% ipython --no-banner

In [1]: import numpy as np

In [2]: np.set_printoptions(suppress=True, linewidth=160)

In [3]: rnd = lambda a: np.round(a, 2) + 0

In [4]: X = np.load("a.npy")

In [5]: print(X)
[[  0.4  -1.5   1.3  -0.6]
 [ -0.1  -1.8   0.5   0.1]
 [ -1.5   0.   -2.1  -1.1]
 [ -0.6  -0.4  -0.3   1. ]
 [ -0.8  -1.1  -0.3  -0.6]
 [ -0.8   1.8  -1.2  -1.1]
 [  0.5   1.6   0.8  -1.3]
 [  0.9   0.2  -0.9   0.6]
 [  0.6  -0.8  -0.2  -0.1]
 [  1.7   0.4   1.1  -1. ]
 [  0.8   1.2  -1.2   1.9]
 [  0.2  -0.7   1.4  -1.3]
 [  0.8  -1.4   1.2   0.4]
 [  1.3  -0.1  -0.2   1.2]
 [ -2.9   1.1   1.2  -2. ]
 [ -0.4  -1.    0.4  -0.7]
 [ -1.2  -0.3   0.    0.2]
 [  4.   -8.   14.  -10. ]
 [  1.5   0.3  -0.3   0.3]
 [  0.5   1.    0.9   1. ]
 [ -0.2   2.6   0.1   2.2]]

In [6]: x = np.array([2, 3, 3, 2])

In [7]: y = X @ x

In [8]: print(rnd(np.linalg.solve(X.T @ X, X.T @ y)))
[2. 3. 3. 2.]

In [9]: print(rnd(np.linalg.pinv(X) @ X))
[[1. 0. 0. 0.]
 [0. 1. 0. 0.]
 [0. 0. 1. 0.]
 [0. 0. 0. 1.]]

In [10]: rng = np.random.default_rng(396)

In [11]: y = y + 0.3 * rng.normal(size=21)

In [12]: print(rnd(y))
[ -1.04  -3.72 -11.65  -1.34  -6.99  -1.83   5.6    0.78  -1.75   6.18   5.76   0.22   1.92   3.85  -3.02  -4.11  -3.03   6.36   3.74   8.76  12.21]

In [13]: beta, *_ = np.linalg.lstsq(X, y)

In [14]: print(rnd(np.linalg.norm(y - X @ beta)))
0.71

In [15]: P = X @ np.linalg.solve(X.T @ X, X.T)

In [16]: print(np.linalg.matrix_rank(np.eye(21) - P))
17

In [17]: print(rnd(np.trace(P)))
4.0

In [18]: print(np.allclose(P @ P, P))
True

In [19]: Y = np.c_[X[:, :1] @ np.array([[-1]]), np.array([2, 1, 2, 2, 2, 2, 2, 1, 1, 2, 2, 0, 0, 1, 2, 2, 0, 2, 1, 0, 1])]

In [20]: print(Y)
[[-0.4  2. ]
 [ 0.1  1. ]
 [ 1.5  2. ]
 [ 0.6  2. ]
 [ 0.8  2. ]
 [ 0.8  2. ]
 [-0.5  2. ]
 [-0.9  1. ]
 [-0.6  1. ]
 [-1.7  2. ]
 [-0.8  2. ]
 [-0.2  0. ]
 [-0.8  0. ]
 [-1.3  1. ]
 [ 2.9  2. ]
 [ 0.4  2. ]
 [ 1.2  0. ]
 [-4.   2. ]
 [-1.5  1. ]
 [-0.5  0. ]
 [ 0.2  1. ]]

In [21]: print(np.linalg.matrix_rank(Y))
2

In [22]: print(np.linalg.matrix_rank(np.c_[X, Y]))
5

In [23]: print(rnd(np.linalg.lstsq(X, Y[:, 0])[0]))
[-1.  0.  0.  0.]

In [24]: F = np.load("arr.npy")

In [25]: print(F)
[[ 0.33 -1.07 -0.64]
 [-0.72  4.52 -1.84]]

In [26]: th = np.radians(15)

In [27]: r_ = np.eye(3)

In [28]: r_[2, 2] = r_[1, 1] = np.cos(th)

In [29]: r_[2, 1], r_[1, 2] = -np.sin(th), np.sin(th)

In [30]: print(rnd(r_))
[[ 1.    0.    0.  ]
 [ 0.    0.97  0.26]
 [ 0.   -0.26  0.97]]

In [31]: Y = F @ r_.T

In [32]: print(rnd(np.linalg.svd(F, compute_uv=False)), rnd(np.linalg.svd(Y, compute_uv=False)))
[5.   1.01] [5.   1.01]

In [33]: print(np.allclose(np.linalg.norm(F, axis=1), np.linalg.norm(Y, axis=1)))
True

In [34]: arr = rng.normal(size=(29, 5))

In [35]: arr = 20 * arr / np.linalg.norm(arr, axis=1, keepdims=True)

In [36]: print(rnd(arr))
[[ 12.85  -0.27 -12.04  -9.4   -1.21]
 [ -0.87 -16.47 -11.22   0.48   1.35]
 [ -8.53 -15.77  -5.59  -6.79  -1.11]
 [-11.36 -11.31  -8.76   2.27   7.82]
 [-15.91   1.29  10.5   -5.85  -0.79]
 [  6.63  -9.8    0.65  15.64  -3.84]
 [  0.4  -10.48  -8.33   6.69 -13.26]
 [  6.2    3.41  -4.01  10.32  15.08]
 [ 12.22   9.38  12.73   0.75   0.1 ]
 [-16.34   3.61   3.01  -4.85  -9.34]
 [ -1.86   9.2   -7.42   5.81 -14.94]
 [-13.44  12.53   7.75   0.54  -1.38]
 [  7.24  -5.68 -17.08   1.57  -4.59]
 [ -2.29 -10.65  -7.91  13.63   5.74]
 [  9.7   -3.67  15.42  -3.84  -6.3 ]
 [-13.88   1.11 -10.03 -10.05  -2.14]
 [-15.25   4.61  -9.96   2.8   -6.27]
 [ 12.3   -4.37 -13.89  -5.58   2.33]
 [ -1.03 -11.53   0.58  -1.26  16.25]
 [ -9.2   -7.78   7.65  11.52  -7.98]
 [ -3.76 -13.43 -13.06  -4.31  -4.05]
 [-12.63   6.65   7.26   2.42  11.74]
 [ -7.83  -3.1    5.66   8.26 -15.13]
 [ -4.81  -0.67 -15.46  -9.82   6.42]
 [  8.89  -0.95  -9.55  -4.63 -14.4 ]
 [ -9.61  -7.15 -12.77  -9.66  -0.3 ]
 [ -3.98  14.52   4.83   7.7    9.53]
 [ 11.34  -2.47  -8.51 -12.8    5.37]
 [ -1.66  11.17  -5.85   4.65  14.72]]

In [37]: x = np.array([-2, -2, 0, 0, 1])

In [38]: y = arr @ x

In [39]: print(rnd(np.linalg.solve(arr.T @ arr, arr.T @ y)))
[-2. -2.  0.  0.  1.]

In [40]: y = y + 0.05 * rng.normal(size=29)

In [41]: print(rnd(y))
[-26.29  36.06  47.44  53.19  28.47   2.57   6.92  -4.07 -43.17  16.11 -29.63   0.52  -7.73  31.58 -18.33  23.43  15.   -13.57  41.43  25.96  30.35  23.62
   6.78  17.48 -30.25  33.25 -11.47 -12.29  -4.28]

In [42]: beta, *_ = np.linalg.lstsq(arr, y)

In [43]: print(rnd(np.linalg.norm(y - arr @ beta)))
0.25

In [44]: print(rnd(arr.T @ (y - arr @ beta)))
[0. 0. 0. 0. 0.]

In [45]: print(rnd(beta))
[-2. -2.  0.  0.  1.]

In [46]: Z = arr[[11, 26]].astype(float)

In [47]: for _ in range(4):
    ...:     lab = np.linalg.norm(arr[:, None] - Z, axis=-1).argmin(axis=1)
    ...:     Z = np.array([arr[lab == j].mean(axis=0) for j in range(2)])
    ...: 

In [48]: print(lab)
[1 1 0 0 0 1 0 1 1 0 0 0 1 1 1 0 0 1 1 0 0 1 0 1 0 0 1 1 1]

In [49]: print(np.bincount(lab))
[14 15]
